$ ipython --no-banner

In [1]: import numpy as np

In [2]: np.set_printoptions(suppress=True, linewidth=100)

In [3]: A = np.load("x.npy")

In [4]: print(A)
[[ 0  3 -1 -1  1  1  1]
 [ 0  0  1  0 -1 -1 -3]
 [ 0  0  0  3  0  3 -2]
 [ 0  0  0  0  1  3 -3]
 [ 0  0  0  0  0 -2 -2]
 [ 0  0  0  0  0  0 -1]
 [ 0  0  0  0  0  0  0]]

In [5]: # looks like rank 6

In [6]: U, sv, VT = np.linalg.svd(A)

In [7]: evecs = VT[:(sv > 1e-8).sum()]

In [8]: rng = np.random.default_rng(77885)

In [9]: x0 = A[6] + 4 * A[3] + rng.integers(2) * np.eye(7)[1]

In [10]: print(x0)
[  0.   1.   0.   0.   4.  12. -12.]

In [11]: print(np.round(np.diag(evecs.T @ evecs), 3))
[0. 1. 1. 1. 1. 1. 1.]

In [12]: m1 = np.load("run19.npy")

In [13]: print(m1)
[[ -0.5     0.1     0.403  -1.5  ]
 [  0.5    -0.7    -3.314  -0.1  ]
 [  0.7     0.6     2.883  -0.2  ]
 [ -0.5     0.4     1.939  -0.5  ]
 [  0.8     0.5     2.473  -3.1  ]
 [ -0.6    -0.6    -2.864  -1.2  ]
 [ -1.8    -0.8    -4.042  -0.2  ]
 [ -1.     -1.1    -5.527   1.   ]
 [ -0.8     1.      5.133   0.9  ]
 [  0.9    -0.2    -0.873   0.6  ]
 [ -0.8    -1.2    -5.938  -1.9  ]
 [  0.4    -1.2    -5.998   0.5  ]
 [  0.7     0.6     2.923  -0.1  ]
 [  0.9     1.2     6.03   -0.9  ]
 [  1.1    -0.9    -4.355   0.5  ]
 [ -0.3     0.2     1.065  -1.1  ]
 [  2.1    -0.9    -4.385   0.3  ]
 [  0.3     0.3     1.389  -0.7  ]
 [  0.3    -1.6    -7.998   0.2  ]
 [ -2.1    -1.2    -5.984  -0.5  ]
 [ -1.5    -1.1    -5.51   -1.6  ]
 [ -0.7    -0.5    -2.529  -1.2  ]
 [ -1.4    -1.5    -7.551  -1.1  ]
 [  0.9     1.9     9.404  -0.4  ]
 [  0.8    -0.2    -0.978   0.4  ]
 [ -0.3     0.7     3.512   0.5  ]
 [ -0.6    -0.3    -1.493  -0.8  ]
 [  0.1     0.3     1.537   0.4  ]
 [ -1.     -0.5    -2.515  -0.5  ]
 [ -0.6    -0.2    -0.986  -1.9  ]
 [ -0.9    -2.3   -11.642  -0.6  ]
 [  0.1    -2.6   -13.008   1.6  ]
 [  0.8    -0.4    -2.106  -0.8  ]
 [ -0.2     0.1     0.518  -0.1  ]
 [ -0.1    -1.1    -5.5     0.   ]
 [  1.1    -1.6    -8.073  -1.2  ]]

In [14]: # column 2 is much longer than the rest

In [15]: cen = m1 - m1.mean(axis=0)

In [16]: U, sv, VT = np.linalg.svd(cen, full_matrices=False)

In [17]: print(np.linalg.matrix_rank(cen))
4

In [18]: print(np.round(cen.mean(axis=0), 3) + 0)
[0. 0. 0. 0.]

In [19]: print(sv.round(3))
[29.406  6.061  4.82   0.091]

In [20]: print(np.round(np.abs(VT[-1]), 3))
[0.001 0.981 0.196 0.004]

In [21]: print(round(float((sv ** 2).sum() ** 2 / (sv ** 4).sum()), 3))
1.141

In [22]: print(np.searchsorted(np.cumsum(sv ** 2) / (sv ** 2).sum(), 0.9) + 1)
1

In [23]: print(np.round(VT[0] * np.sign(VT[0, np.abs(VT[0]).argmax()]), 3))
[ 0.05   0.196  0.979 -0.024]

In [24]: print(np.round(sv ** 2 / (sv ** 2).sum(), 3) + 0)
[0.935 0.04  0.025 0.   ]

In [25]: print(round(np.log10(np.linalg.cond(m1))))
3

In [26]: print(np.linalg.cond(m1) > 100)
True

In [27]: print(np.round(np.abs(np.linalg.svd(m1)[2][-1]), 3))
[0.002 0.981 0.196 0.003]

In [28]: M2 = np.c_[m1[:, :1] @ np.array([[-1]]), np.array([0, -2, 1, -2, 0, 2, 1, 2, -2, 0, 1, 0, -2, 1, -1, 1, 1, -1, -2, 2, 2, 2, 2, -2, -2, -1, 0, -2, -2, -2, -2, 1, 2, 0, 1, -1])]

In [29]: print(M2)
[[ 0.5  0. ]
 [-0.5 -2. ]
 [-0.7  1. ]
 [ 0.5 -2. ]
 [-0.8  0. ]
 [ 0.6  2. ]
 [ 1.8  1. ]
 [ 1.   2. ]
 [ 0.8 -2. ]
 [-0.9  0. ]
 [ 0.8  1. ]
 [-0.4  0. ]
 [-0.7 -2. ]
 [-0.9  1. ]
 [-1.1 -1. ]
 [ 0.3  1. ]
 [-2.1  1. ]
 [-0.3 -1. ]
 [-0.3 -2. ]
 [ 2.1  2. ]
 [ 1.5  2. ]
 [ 0.7  2. ]
 [ 1.4  2. ]
 [-0.9 -2. ]
 [-0.8 -2. ]
 [ 0.3 -1. ]
 [ 0.6  0. ]
 [-0.1 -2. ]
 [ 1.  -2. ]
 [ 0.6 -2. ]
 [ 0.9 -2. ]
 [-0.1  1. ]
 [-0.8  2. ]
 [ 0.2  0. ]
 [ 0.1  1. ]
 [-1.1 -1. ]]

In [30]: print(np.linalg.matrix_rank(M2))
2

In [31]: print(np.round(np.linalg.lstsq(m1, M2[:, 0])[0], 3) + 0)
[-1.  0.  0.  0.]

In [32]: C2 = np.cov(m1, rowvar=False)

In [33]: print(np.argwhere(np.triu(np.abs(np.corrcoef(m1.T)) > 0.8, 1)))
[[1 2]]

In [34]: print(C2.shape)
(4, 4)

In [35]: print(np.round(np.median(m1, axis=0), 3))
[-0.15 -0.45 -2.31 -0.45]

In [36]: print(np.argsort(-m1.std(axis=0).round(6), kind="stable"))
[2 1 3 0]

In [37]: print(round(float(np.corrcoef(m1[:, 1], m1[:, 3])[0, 1]), 3))
-0.125

In [38]: lab = m1[:, 2] > np.median(m1[:, 2])

In [39]: r0 = m1[lab].mean(axis=0) - m1[~lab].mean(axis=0)

In [40]: print(np.argsort(-np.abs(r0).round(6), kind="stable"))
[2 1 0 3]

In [41]: print(lab.astype(int))
[1 0 1 1 1 0 0 0 1 1 0 0 1 1 0 1 0 1 0 0 0 0 0 1 1 1 1 1 0 1 0 0 1 1 0 0]

In [42]: print((((m1 - m1.mean(axis=0)) @ r0 > 0) == lab).mean())
1.0

In [43]: print(r0.round(3))
[ 0.522  1.556  7.75  -0.183]

In [44]: feats = np.array([[-3, -2, -1],
    ...:     [0, 1, 2],
    ...:     [3, 4, 5],
    ...:     [6, 7, 8],
    ...:     [9, 10, 11],
    ...:     [12, 13, 14],
    ...:     [15, 16, 17],
    ...:     [18, 19, 20],
    ...:     [21, 22, 23]])

In [45]: print([round(float(x), 3) for x in np.linalg.svd(feats, compute_uv=False)[:3]])
[65.812, 2.595, 0.0]

In [46]: print(np.linalg.matrix_rank(feats, rtol=0.1))
1

In [47]: K = np.load("out12.npy")

In [48]: print(K)
[[ 2  0  0  0  0  0  0  0  0]
 [ 0 -2  0  0  0  0  0  0  0]
 [ 0  0 -2  0  0  0  0  0  0]
 [ 0  0  0  0  0  0  0  0  0]
 [ 0  0  0  0 -2  0  0  0  0]
 [ 0  0  0  0  0  0  0  0  0]
 [ 0  0  0  0  0  0 -1  0  0]
 [ 0  0  0  0  0  0  0 -2  0]
 [ 0  0  0  0  0  0  0  0  2]]

In [49]: M2 = np.array([[1, 0, 0],
    ...:     [2, 2, 0],
    ...:     [2, 1, 2],
    ...:     [2, 0, 2],
    ...:     [1, 0, 2],
    ...:     [2, 2, 1],
    ...:     [1, 0, 1],
    ...:     [2, 2, 1],
    ...:     [2, 0, 2]])

In [50]: print(M2.T @ K.T)
[[ 2 -4 -4  0 -2  0 -1 -4  4]
 [ 0 -4 -2  0  0  0  0 -4  0]
 [ 0  0 -4  0 -4  0 -1 -2  4]]

In [51]: print(np.einsum("ik,kj->ji", K, M2))
[[ 2 -4 -4  0 -2  0 -1 -4  4]
 [ 0 -4 -2  0  0  0  0 -4  0]
 [ 0  0 -4  0 -4  0 -1 -2  4]]

In [52]: print(np.einsum("ij,ij->i", K, K))
[4 4 4 0 4 0 1 4 4]
